$ python3 -q
>>> import numpy as np
>>> from numpy import linalg as LA
>>> np.set_printoptions(precision=2, suppress=True, linewidth=120, sign=" ")
>>> tidy = lambda a: np.round(a, 2) + 0
>>> M = np.load("mat.npy")
>>> M
array([[ -3,  -2,  -2,  -2,   1],
       [ -4,   0,   0,  -4,  -1],
       [ -4,  -3,   2,  -1,   2],
       [ -4,   0,  -1,   0,   5],
       [ -4,   3,  -1,  -2,   4],
       [ -7,   4,  -3,   1,   5],
       [ -8,   3,  -4,   0,   8],
       [ -9,   6,  -2,   0,   8],
       [ -7,   4,   1,   2,   7],
       [ -6,   4,   2,   2,   6],
       [ -6,   5,   3,   5,   6],
       [ -8,   6,   6,   4,   7],
       [-10,   4,   7,   2,   9]])
>>> U, sv = LA.svd(M)
Traceback (most recent call last):
  File "<python-input-6>", line 1, in <module>
    U, sv = LA.svd(M)
    ^^^^^
ValueError: too many values to unpack (expected 2)
>>> U, sv, Vt = LA.svd(M, full_matrices=False)
>>> tidy(Vt @ Vt.T)
array([[ 1.,  0.,  0.,  0.,  0.],
       [ 0.,  1.,  0.,  0.,  0.],
       [ 0.,  0.,  1.,  0.,  0.],
       [ 0.,  0.,  0.,  1.,  0.],
       [ 0.,  0.,  0.,  0.,  1.]])
>>> tidy(np.cumsum(sv ** 2) / np.sum(sv ** 2))
array([ 0.83,  0.93,  0.98,  0.99,  1.  ])
>>> U.shape, sv.shape, Vt.shape
((13, 5), (5,), (5, 5))
>>> tidy(sv / sv[0])
array([ 1.  ,  0.36,  0.24,  0.14,  0.08])
>>> Xs = (M - M.mean(axis=0)) / M.std(axis=0)
>>> np.argwhere(np.abs(Xs) > 2)
array([[ 1,  4]])
>>> tidy(Xs.std(axis=0))
array([ 1.,  1.,  1.,  1.,  1.])
>>> c = LA.lstsq(np.delete(Xs, 1, axis=1), Xs[:, 1])[0]
>>> tidy(c)
array([-0.57, -0.19,  0.46,  0.01])
>>> np.abs(c).argmax()
np.int64(0)
>>> w1 = np.array([[2, 3], [3, 1], [3, 1], [1, 1], [2, 2]])
>>> c = np.array([-3, 1])
>>> act = np.maximum(M @ w1 + c, 0)
>>> (act > 0).astype(int)
array([[ 0,  0],
       [ 0,  0],
       [ 0,  0],
       [ 0,  0],
       [ 1,  0],
       [ 0,  0],
       [ 0,  0],
       [ 1,  0],
       [ 1,  1],
       [ 1,  1],
       [ 1,  1],
       [ 1,  1],
       [ 1,  1]])
>>> Z = np.array([[5, -9, -1], [-7, 5, -8]])
>>> act @ Z
array([[   0,    0,    0],
       [   0,    0,    0],
       [   0,    0,    0],
       [   0,    0,    0],
       [   5,   -9,   -1],
       [   0,    0,    0],
       [   0,    0,    0],
       [  35,  -63,   -7],
       [  63, -121,  -22],
       [  64, -138,  -41],
       [  74, -194,  -90],
       [ 126, -280,  -91],
       [ 136, -260,  -46]])
>>> (act @ Z).round(6).argmax(axis=1)
array([ 0,  0,  0,  0,  0,  0,  0,  0,  0,  0,  0,  0,  0])
